$ python3 -q
>>> import numpy as np
>>> np.set_printoptions(precision=3, suppress=True, linewidth=140, legacy="1.25")
>>> mat = np.array([[0, 0, 0, 1, 0, 0],
...     [0, 0, 1, 0, 0, 0],
...     [0, 1, 0, 0, 0, 0],
...     [1, 0, 0, 0, 0, 0],
...     [0, 0, 0, 0, 0, 0],
...     [0, 0, 0, 0, 0, 0]])
>>> evals, evecs = np.linalg.eigh(mat)
>>> x = np.array([0, -3, 3, -3, -3, 3])
>>> print(np.linalg.eigvalsh(mat[1:, 1:]))
[-1.  0.  0.  0.  1.]
>>> print(np.abs(mat).sum(axis=1).max(), np.abs(evals).max())
1 1.0
>>> B = np.array([[2, -2], [2, 1], [1, 0], [1, 2], [0, 0], [2, 2]])
>>> print(np.linalg.matrix_rank(mat @ B))
2
>>> print(np.linalg.matrix_rank(np.vstack([mat, B.T])))
5
>>> print(mat @ B)
[[ 1  2]
 [ 1  0]
 [ 2  1]
 [ 2 -2]
 [ 0  0]
 [ 0  0]]
>>> print(np.einsum("ij,ij->i", mat, mat))
[1 1 1 1 0 0]
>>> U, s, Vt = np.linalg.svd(mat)
>>> print(np.argmax(s[:-1] / (s[1:] + 1e-6)) + 1)
4
>>> print(s)
[1. 1. 1. 1. 0. 0.]
>>> B = U[:, :4] @ np.diag(s[:4]) @ Vt[:4]
>>> print(np.linalg.matrix_rank(B))
4
>>> print(np.abs(mat - B).max())
0.0
>>> print(B)
[[0. 0. 0. 1. 0. 0.]
 [0. 0. 1. 0. 0. 0.]
 [0. 1. 0. 0. 0. 0.]
 [1. 0. 0. 0. 0. 0.]
 [0. 0. 0. 0. 0. 0.]
 [0. 0. 0. 0. 0. 0.]]
>>> C2 = mat.T @ mat
>>> print(np.diag(C2))
[1 1 1 1 0 0]
>>> print(np.trace(C2), (mat ** 2).sum())
4 4
>>> print(np.linalg.matrix_rank(C2))
4
>>> print(np.linalg.eigvalsh(C2)[::-1])
[1. 1. 1. 1. 0. 0.]
>>> data = np.array([[1.0, 0.1, 0.0, 0.3, -0.5, -1.5],
...     [-2.5, -1.1, 1.4, -1.4, -0.1, -0.9],
...     [-7.5, 0.6, 0.7, 0.7, 1.7, 0.9],
...     [-2.5, 0.0, 0.9, -2.0, 1.6, 1.1],
...     [10.0, 0.1, 0.3, -0.8, 0.5, 0.1],
...     [-3.5, 0.8, -1.9, -0.1, 1.4, -0.3],
...     [-8.0, 1.6, 1.1, 2.1, -0.1, -1.9],
...     [-2.5, 0.9, 1.4, 0.5, 0.8, 0.1],
...     [-8.5, -1.4, 0.2, -1.4, -0.8, 0.3]])
>>> Q, evecs = np.linalg.qr(data[:, :5])[0], np.linalg.qr(data[:, 5:])[0]
>>> s = np.linalg.svd(Q.T @ evecs, compute_uv=False)
>>> print(np.degrees(np.arccos(s.clip(0, 1))))
[42.727]
>>> feats = np.loadtxt("layer3.csv", delimiter=",")
>>> print(feats)
[[ 0.     1.1   -1.8    0.     1.     0.9   -0.5  ]
 [ 1.169  0.564  3.181  0.406 -0.386 -1.049 -0.543]
 [-1.1   -0.8   -0.7    0.4   -0.4   -0.1   -1.   ]
 [ 1.1    0.5    3.1    0.4   -0.3   -1.    -0.6  ]
 [ 0.1    0.8    0.4   -0.8    1.5    0.8    1.5  ]
 [ 0.9   -0.5    0.5   -2.3   -1.1    0.2    0.6  ]
 [ 1.6   -0.2    0.4   -0.2    1.5   -0.8   -0.5  ]
 [-0.8    0.1   -1.5    1.2    1.     0.     0.1  ]
 [ 2.1   -1.5   -0.1    0.2    0.8   -2.4    0.2  ]]
>>> t3 = np.stack([feats, 5 * feats, feats[::-1]])
>>> print(t3.shape)
(3, 9, 7)
>>> print((t3 @ feats.T).shape)
(3, 9, 9)
>>> print(np.linalg.matrix_rank(t3))
[7 7 7]
>>> J = np.load("x.npy")
>>> print(J)
[[1 2 0 0]
 [5 2 0 0]
 [0 0 1 2]
 [0 0 5 2]]
>>> evals, evecs = np.linalg.eig(J)
>>> print(evals)
[-1.702  4.702 -1.702  4.702]
>>> print(np.sort(np.linalg.eigvals(J.T)))
[-1.702 -1.702  4.702  4.702]
>>> print(np.round(J @ evecs[:, 0] - evals[0] * evecs[:, 0], 3) + 0)
[0. 0. 0. 0.]
>>> print(np.sort(np.linalg.eigvals(J @ J)))
[ 2.895  2.895 22.105 22.105]
>>> rng = np.random.default_rng(9919)
>>> z = rng.permutation(4)
>>> print(z)
[0 1 3 2]
>>> B = J[z][:, z]
>>> print(B)
[[1 2 0 0]
 [5 2 0 0]
 [0 0 2 5]
 [0 0 2 1]]
>>> print(np.diag(B))
[1 2 2 1]
>>> print(round(float(np.linalg.det(B)), 3), round(float(np.linalg.det(J[z])), 3))
64.0 -64.0
>>> print(np.sort(np.abs(np.linalg.eigvals(B))))
[1.702 1.702 4.702 4.702]
>>> print(np.trace(B))
6
>>> print(np.round(np.linalg.det(2 * B), 3), round(np.linalg.det(B), 3))
1024.0 64.0
>>> print(np.round(np.linalg.eigvals(B).sum().real, 3))
6.0
>>> print(round(np.linalg.det(B[::-1]), 3))
64.0
>>> print(np.linalg.eigvals(B))
[-1.702  4.702  4.702 -1.702]
>>> arr = np.load("out1.npy")
>>> print(arr)
[[ 0.95  1.1   0.43 -0.97]
 [ 2.66  3.03  1.01 -2.38]
 [-1.32 -1.56 -0.72  1.56]
 [ 0.72  0.76  0.04 -0.24]
 [ 0.45  0.6   0.51 -0.99]
 [-0.06 -0.23 -0.65  1.14]
 [ 1.91  2.28  1.13 -2.41]]
>>> rank = np.linalg.matrix_rank(arr)
>>> print(rank)
2
>>> N = np.linalg.svd(arr)[2][rank:].T
>>> print(np.allclose(arr @ N, 0))
True
>>> print([int(np.linalg.matrix_rank(arr[:i])) for i in range(1, len(arr) + 1)])
[1, 2, 2, 2, 2, 2, 2]
>>> print(np.linalg.matrix_rank(arr.T @ arr), np.linalg.matrix_rank(arr @ arr.T))
2 2
>>> U, s, Vt = np.linalg.svd(arr)
>>> print(s.round(3) + 0)
[7.243 1.232 0.    0.   ]
>>> B = U[:, :2] @ np.diag(s[:2]) @ Vt[:2]
>>> print(B)
[[ 0.95  1.1   0.43 -0.97]
 [ 2.66  3.03  1.01 -2.38]
 [-1.32 -1.56 -0.72  1.56]
 [ 0.72  0.76  0.04 -0.24]
 [ 0.45  0.6   0.51 -0.99]
 [-0.06 -0.23 -0.65  1.14]
 [ 1.91  2.28  1.13 -2.41]]
>>> print(round(float(np.abs(arr - B).max()), 3))
0.0
>>> print(round(float(np.linalg.norm(arr - B) / np.linalg.norm(arr)), 3))
0.0
>>> print(np.linalg.matrix_rank(B))
2
>>> A = np.load("a.npy")
>>> print(A)
[[ 6  2 -3 -3]
 [ 0 -3  8 -9]
 [ 0  0  9  3]
 [ 0  0  0  0]]
>>> print(np.round(np.linalg.norm(A, 2) / np.linalg.norm(A), 3))
0.773
>>> print([round(float(x), 3) for x in np.linalg.svd(A, compute_uv=False)[:3]])
[13.433, 9.568, 5.478]
>>> print(np.argsort(-np.linalg.norm(A, axis=0).round(6), kind="stable")[:3])
[2 3 0]
>>> print(np.linalg.matrix_rank(A, rtol=0.1))
3
>>> z = rng.permutation(4)
>>> print(z)
[0 3 1 2]
>>> B = A[z][:, z]
>>> print(np.sort(np.abs(np.linalg.eigvals(B))))
[0. 3. 6. 9.]
>>> print(np.diag(B))
[ 6  0 -3  9]
>>> print(np.allclose(B, A))
False
>>> F = np.array([[0.0, 0.0, 0.0, -1.0],
...     [0.0, 1.0, 0.0, 0.0],
...     [0.0, 0.0, 1.0, 0.0],
...     [1.0, 0.0, 0.0, 0.0]])
>>> # keeps lengths
>>> print((F != 0).astype(int))
[[0 0 0 1]
 [0 1 0 0]
 [0 0 1 0]
 [1 0 0 0]]
>>> print(F @ F)
[[-1.  0.  0.  0.]
 [ 0.  1.  0.  0.]
 [ 0.  0.  1.  0.]
 [ 0.  0.  0. -1.]]
>>> print(np.sort(np.linalg.eigvals(F).real))
[0. 0. 1. 1.]
>>> print(np.flatnonzero(np.linalg.matrix_power((F != 0) + (F.T != 0) + np.eye(4), 4)[3]))
[0 3]
>>> print(np.einsum("ij,ji->", F, F))
0.0
>>> print(np.poly(F))
[ 1. -2.  2. -2.  1.]
>>> print(np.einsum("ii->", F))
2.0
>>> x = np.array([-1, -2, 1, 0])
>>> print(4 - np.linalg.matrix_rank(F - np.eye(4), tol=1e-8))
2
>>> print(F.T @ (F @ x))
[-1. -2.  1.  0.]
>>> print(np.round(np.linalg.norm(x), 3), round(np.linalg.norm(F @ x), 3))
2.449 2.449
>>> print(np.linalg.inv(F))
[[ 0.  0.  0.  1.]
 [ 0.  1.  0.  0.]
 [ 0.  0.  1.  0.]
 [-1. -0. -0. -0.]]
>>> B = np.linalg.inv(F)
>>> print(B)
[[ 0.  0.  0.  1.]
 [ 0.  1.  0.  0.]
 [ 0.  0.  1.  0.]
 [-1. -0. -0. -0.]]
>>> print(np.linalg.inv(B))
[[-0. -0. -0. -1.]
 [ 0.  1.  0.  0.]
 [ 0.  0.  1.  0.]
 [ 1.  0.  0.  0.]]
>>> print(np.allclose(B, F.T))
True
>>> print(round(np.linalg.det(F) * np.linalg.det(B), 3))
1.0
>>> print(F @ B)
[[1. 0. 0. 0.]
 [0. 1. 0. 0.]
 [0. 0. 1. 0.]
 [0. 0. 0. 1.]]
>>> print(np.round(np.linalg.cond(F), 3))
1.0
>>> m1 = np.load("block13.npy")
>>> print(m1)
[[-1.931 -0.939  1.968 -3.022]
 [-1.923 -0.907  1.877 -2.941]
 [-2.075 -1.08   2.024 -3.039]
 [-2.011 -1.041  2.065 -2.909]
 [-2.226 -0.941  1.91  -3.16 ]
 [-1.966 -0.992  2.138 -2.886]
 [-2.019 -0.976  2.045 -2.842]
 [-1.863 -1.01   2.064 -3.04 ]
 [-3.17   4.9   -6.082 -8.985]
 [-3.007  4.999 -6.13  -9.053]
 [-3.035  5.006 -6.255 -9.125]
 [-3.158  5.037 -5.997 -9.119]
 [-2.871  4.973 -5.95  -8.966]
 [-3.097  5.132 -5.912 -9.138]
 [-3.064  4.967 -6.042 -9.063]
 [-3.078  5.009 -5.865 -8.918]
 [ 6.139 -0.047 -6.938  3.158]
 [ 5.989 -0.039 -7.157  2.943]
 [ 5.92  -0.129 -6.736  2.979]
 [ 5.969  0.051 -6.803  3.033]
 [ 6.207  0.01  -7.04   3.134]
 [ 6.21   0.086 -7.159  2.827]
 [ 6.124 -0.058 -6.997  2.863]
 [ 6.05   0.064 -7.033  2.985]]
>>> U, s, Vt = np.linalg.svd(m1)
>>> print(s)
[35.282 29.197  4.916  0.383]
>>> print(np.argmax(s[:-1] / (s[1:] + 1e-6)) + 1)
3
>>> B = U[:, :3] @ np.diag(s[:3]) @ Vt[:3]
>>> print(np.round(np.linalg.norm(m1 - B) / np.linalg.norm(m1), 3))
0.008
>>> print(np.linalg.matrix_rank(B))
3
>>> print(round(np.linalg.norm(m1 - B, 2), 3), round(s[3], 3))
0.383 0.383
>>> print(np.linalg.matrix_rank(m1, rtol=0.05))
3
>>> x = np.array([0, -5, 2, -4])
>>> print(np.sign((m1 @ x).round(6)))
[ 1.  1.  1.  1.  1.  1.  1.  1. -1. -1. -1. -1. -1. -1. -1. -1. -1. -1. -1. -1. -1. -1. -1. -1.]
>>> print(m1 @ np.eye(4)[3])
[-3.022 -2.941 -3.039 -2.909 -3.16  -2.886 -2.842 -3.04  -8.985 -9.053 -9.125 -9.119 -8.966 -9.138 -9.063 -8.918  3.158  2.943  2.979
  3.033  3.134  2.827  2.863  2.985]
>>> cen = m1 - m1.mean(axis=0)
>>> evecs = np.linalg.svd(cen)[2][:3]
>>> B = cen - cen @ evecs.T @ evecs
>>> print(np.diag(evecs.T @ evecs))
[0.806 0.575 0.993 0.625]
>>> print(np.linalg.norm(B, axis=1).round(6).argmax())
22
>>> print(np.round(np.cov(cen @ evecs.T, rowvar=False), 3) + 0)
[[45.121  0.     0.   ]
 [ 0.    21.633  0.   ]
 [ 0.     0.     0.006]]
